>>> import numpy as np
>>> from numpy import linalg as LA
>>> np.set_printoptions(suppress=True, linewidth=140)
>>> def tidy(a):
...     return np.round(a, 2) + 0
... 
>>> arr = np.load("run14.npy")
>>> arr
array([[ -6.01,   2.51,  -3.55,   2.42],
       [ -2.95,   1.1 ,  -1.64,   1.14],
       [  2.63,  -1.11,   1.54,  -1.  ],
       [ -0.89,   0.4 ,  -0.54,   0.36],
       [ -3.85,   1.53,  -2.38,   1.6 ],
       [  0.27,  -0.15,   0.2 ,  -0.16],
       [  5.92,  -2.33,   3.6 ,  -2.32],
       [-10.16,   4.14,  -6.2 ,   4.12],
       [ -1.28,   0.51,  -0.73,   0.57],
       [  1.46,  -0.55,   0.98,  -0.71],
       [  6.22,  -2.54,   3.77,  -2.45],
       [  1.39,  -0.62,   0.88,  -0.58],
       [  5.54,  -2.23,   3.35,  -2.29],
       [  3.  ,  -1.26,   1.85,  -1.24],
       [  3.93,  -1.65,   2.36,  -1.51],
       [ -0.94,   0.36,  -0.52,   0.38],
       [ -1.79,   0.77,  -1.02,   0.72],
       [ -1.92,   0.85,  -1.26,   0.8 ],
       [ -0.12,   0.09,  -0.04,   0.05],
       [ -0.9 ,   0.38,  -0.65,   0.43],
       [  4.27,  -1.75,   2.58,  -1.71],
       [ -1.58,   0.62,  -0.89,   0.58],
       [ -0.26,   0.16,  -0.1 ,   0.05],
       [  1.07,  -0.45,   0.69,  -0.44],
       [ 11.06,  -4.43,   6.58,  -4.37],
       [ -8.72,   3.51,  -5.2 ,   3.48],
       [ -4.38,   1.75,  -2.59,   1.78],
       [ -5.82,   2.34,  -3.47,   2.26],
       [ -4.26,   1.68,  -2.6 ,   1.74],
       [ -8.46,   3.47,  -5.23,   3.4 ]])
>>> basis = arr[[14, 2]].astype(float)
>>> for _ in range(7):
...     z = LA.norm(arr[:, None] - basis, axis=-1).argmin(axis=1)
...     basis = np.array([arr[z == j].mean(axis=0) for j in range(2)])
... 
>>> z
array([1, 1, 0, 1, 1, 1, 0, 1, 1, 0, 0, 0, 0, 0, 0, 1, 1, 1, 1, 1, 0, 1, 1, 0, 0, 1, 1, 1, 1, 1])
>>> tidy(basis[1] - basis[0])
array([-7.6 ,  3.09, -4.58,  3.05])
>>> np.abs(basis[1] - basis[0]).argmax()
np.int64(0)
>>> tidy(basis)
array([[ 4.23, -1.72,  2.56, -1.69],
       [-3.37,  1.37, -2.02,  1.35]])
>>> np.bincount(z)
array([11, 19])
>>> C2 = arr.T @ arr
>>> tidy(np.trace(C2)), tidy((arr ** 2).sum())
(np.float64(1142.72), np.float64(1142.72))
>>> tidy(LA.svd(arr, compute_uv=False) ** 2)
array([1142.53,    0.11,    0.05,    0.03])
>>> tidy(C2)
array([[ 676.9 , -274.2 ,  408.14, -270.89],
       [-274.2 ,  111.13, -165.35,  109.74],
       [ 408.14, -165.35,  246.21, -163.39],
       [-270.89,  109.74, -163.39,  108.48]])
>>> LA.matrix_rank(C2)
np.int64(4)
>>> tidy(np.diag(C2))
array([676.9 , 111.13, 246.21, 108.48])
>>> (arr @ arr.T).shape
(30, 30)
>>> blk = np.stack([arr, -1 * arr, arr[::-1]])
>>> (blk @ arr.T).shape
(3, 30, 30)
>>> blk.shape
(3, 30, 4)
>>> tidy(LA.norm(blk, axis=(1, 2)))
array([33.8, 33.8, 33.8])
>>> A2 = np.array([[-3, 2, 2, -1, 3, -2, 3, 1],
...     [2, -2, 2, -3, -2, -3, 2, -3],
...     [2, 0, 0, 2, 3, 0, 3, 0],
...     [1, 2, -1, -2, 3, -2, 3, 0]])
>>> mat = A2.T @ A2
>>> mat
array([[ 18,  -8,  -3,  -1,  -4,  -2,   4,  -9],
       [ -8,  12,  -2,   0,  16,  -2,   8,   8],
       [ -3,  -2,   9,  -6,  -1,  -8,   7,  -4],
       [ -1,   0,  -6,  18,   3,  15,  -9,   8],
       [ -4,  16,  -1,   3,  31,  -6,  23,   9],
       [ -2,  -2,  -8,  15,  -6,  17, -18,   7],
       [  4,   8,   7,  -9,  23, -18,  31,  -3],
       [ -9,   8,  -4,   8,   9,   7,  -3,  10]])
>>> LA.cond(mat) > 100
np.True_
>>> tidy(LA.norm(mat, 2) / LA.norm(mat))
np.float64(0.79)
>>> [round(float(x), 2) for x in LA.svd(mat, compute_uv=False)[:3]]
[68.55, 47.5, 21.75]
>>> np.argsort(-LA.norm(mat, axis=0).round(6), kind="stable")[:3]
array([6, 4, 5])
>>> np.abs(np.diag(LA.qr(mat)[1])) > 1e-9
array([ True,  True,  True,  True, False, False, False, False])
>>> tidy(np.trace(LA.pinv(mat) @ mat))
np.float64(4.0)
>>> E = np.loadtxt("x.csv", delimiter=",")
>>> E
array([[ -0.44,   3.6 ,   2.76,  -5.57,  -3.43,   4.17,  -3.53,  -5.04,  13.2 ,  -1.32,  -6.74,  14.01],
       [-12.28,  -8.79,   0.05,  -2.92,  -0.52,  -7.73,  -8.25,   2.38,   7.01,   3.49,   2.84,  -0.86],
       [  1.72,   3.63,   4.45,  -1.02,  -0.91,   9.76,   0.04,   1.34,   7.09,  -8.89,  -2.07,  17.81],
       [  1.73,  -2.97,   0.08,   1.59,   4.87,   9.37,  -0.08,   2.61, -12.08,  -3.2 ,  -2.56, -13.46],
       [ -0.61, -13.14,  -9.29,   4.58,   1.27, -11.28,  -4.87,  -2.26,  23.64,  -1.4 ,   0.68,  -6.61],
       [ 10.03, -11.15,  11.28,  -0.73,  -0.23,  -0.16,  -1.91,   2.82,   4.02,   2.93,   1.68,   6.69],
       [  2.25,  -7.31,  -7.74,  -0.58,   5.35,   9.33,  -5.19,   3.28, -17.96,   1.75,  -3.25,   2.63],
       [ 13.9 ,  -5.76,  -4.93,   0.46,   6.25,   9.51,   3.24,   2.72,   5.52,  -4.04,   8.23,  11.01],
       [  1.43,  -4.54,   4.64,  -2.76,  -0.91,  -8.67,   3.97,   3.1 ,  -1.35,   1.37,   0.69,   0.39],
       [  7.92,  -3.81,   4.16,  -0.84,   0.53,   1.94,  -0.55,  -0.3 ,  14.04,  -5.25,   1.84,   6.92],
       [  2.67,   1.75,   0.24,  -1.77,  -7.58,  -0.89,  -0.04,  -3.28,  -2.84,   5.51,   3.6 , -13.3 ],
       [  9.02,   9.03, -25.87,   1.17,  -7.91,   0.92,   0.3 ,  -6.34,  -1.73,  -1.21,  -6.6 ,  14.76],
       [ -2.21,  -3.2 , -13.81,  -0.56,  -0.14,   4.59,  -8.27,  -6.67, -12.81,  10.44,   5.18,  -1.96],
       [  1.09,  -1.94, -12.73,  -1.55,  -0.87,   6.9 ,  -0.63,  -1.86,  -2.59,  -6.86,   1.76,   0.5 ],
       [ -1.07,  -1.71,   6.61,   4.08,  -4.95,   0.15,   1.04,   1.03,  -8.07,  -2.21,   4.76,  -8.69],
       [  9.  , -10.36,  -1.26,   1.04,   2.64,  -4.32,  -3.96,   5.27,  16.13,   3.99,   4.39,   2.38],
       [  7.08,  16.86,  -6.81,   6.45,   1.76,   7.26,   6.75,  -1.85,   9.51,  -6.19,   1.14, -17.99],
       [  2.53,  -6.01, -20.61,   2.59,  -0.79,  -2.18,   4.63,   3.16, -11.6 ,   2.31,  -6.28,  -7.57]])
>>> rng = np.random.default_rng(5358)
>>> A2 = E + rng.integers(-2, 3, (18, 9)) @ rng.integers(-2, 3, (9, 12))
>>> tidy(A2)
array([[  5.56,  -9.4 ,  -4.24,   2.43,  -6.43,   5.17,  -5.53,  -3.04,  15.2 ,  -2.32,  -1.74,   7.01],
       [-12.28,   1.21,   8.05,  -1.92,   5.48,  -7.73,   0.75,   1.38,  14.01,   6.49,   8.84, -10.86],
       [  7.72,   4.63,   2.45,   0.98,  -3.91,  20.76,   7.04,   1.34,   7.09, -13.89,   8.93,  17.81],
       [ -0.27, -13.97,   1.08,  -1.41,  -0.13,   9.37,   0.92,  -1.39, -22.08,  -7.2 ,  -0.56, -12.46],
       [  9.39, -15.14, -11.29,   6.58,  -1.73,  -4.28,   3.13,   1.74,  37.64,  -2.4 ,  10.68, -15.61],
       [ 10.03, -14.15,  12.28,  -7.73,  -4.23,   9.84,  -0.91,  -1.18,   0.02,  -2.07,   7.68,  11.69],
       [ -1.75,  -9.31, -12.74,   8.42,  10.35,  18.33, -13.19,   1.28, -24.96,  11.75,  -2.25,  10.63],
       [ 19.9 , -14.76,  -4.93, -12.54,   3.25,  13.51,   5.24,  -1.28,  -2.48, -11.04,  10.23,  16.01],
       [  5.43,   9.46,   6.64,   0.24,   3.09,  -2.67,   8.97,   5.1 ,   2.65,   6.37,   5.69,   1.39],
       [ 21.92,  -9.81,  -0.84, -13.84,  -1.47,   5.94,  -2.55,  -0.3 ,   7.04,  -9.25,   0.84,  16.92],
       [ -7.33,   4.75,   4.24,  -0.77,  -0.58,   0.11,   4.96,  -6.28,  -5.84,  12.51,  -0.4 ,  -9.3 ],
       [  7.02,  11.03, -24.87,   3.17, -12.91,   0.92,   0.3 ,  -3.34,   5.27,   1.79,  -6.6 ,  13.76],
       [ -2.21,   2.8 , -10.81,   3.44,   3.86,   1.59,  -8.27,  -7.67, -15.81,  12.44,   7.18,  -5.96],
       [  1.09,   6.06, -12.73,   3.45,   7.13,   3.9 ,   4.37,   0.14,  -0.59,  -2.86,  -1.24,  -0.5 ],
       [  2.93, -10.71,  -3.39,   8.08,  -3.95,  13.15,  -4.96,   1.03, -13.07,   3.79,   6.76,   2.31],
       [  3.  ,  -4.36,  -2.26,  10.04,   8.64, -16.32,  -3.96,   8.27,  20.13,   2.99,  -3.61,  -3.62],
       [  9.08,   6.86,  -5.81,  10.45, -10.24,   4.26,   5.75,   0.15,  12.51,  -6.19,   7.14, -26.99],
       [ 12.53,   1.99, -26.61,   4.59,   1.21,   3.82,   8.63,   8.16,  -9.6 ,   3.31,  -5.28,  -0.57]])
>>> np.abs(A2 - E).sum(axis=1)
array([57., 61., 48., 44., 72., 50., 70., 63., 55., 68., 52., 26., 32., 41., 71., 62., 53., 54.])
>>> LA.matrix_rank(A2 - E, tol=1e-8)
np.int64(9)
>>> tidy(LA.svd(A2 - E, compute_uv=False))
array([49.03, 38.53, 35.04, 30.3 , 22.09, 14.16, 11.15, 10.28,  7.89,  0.  ,  0.  ,  0.  ])
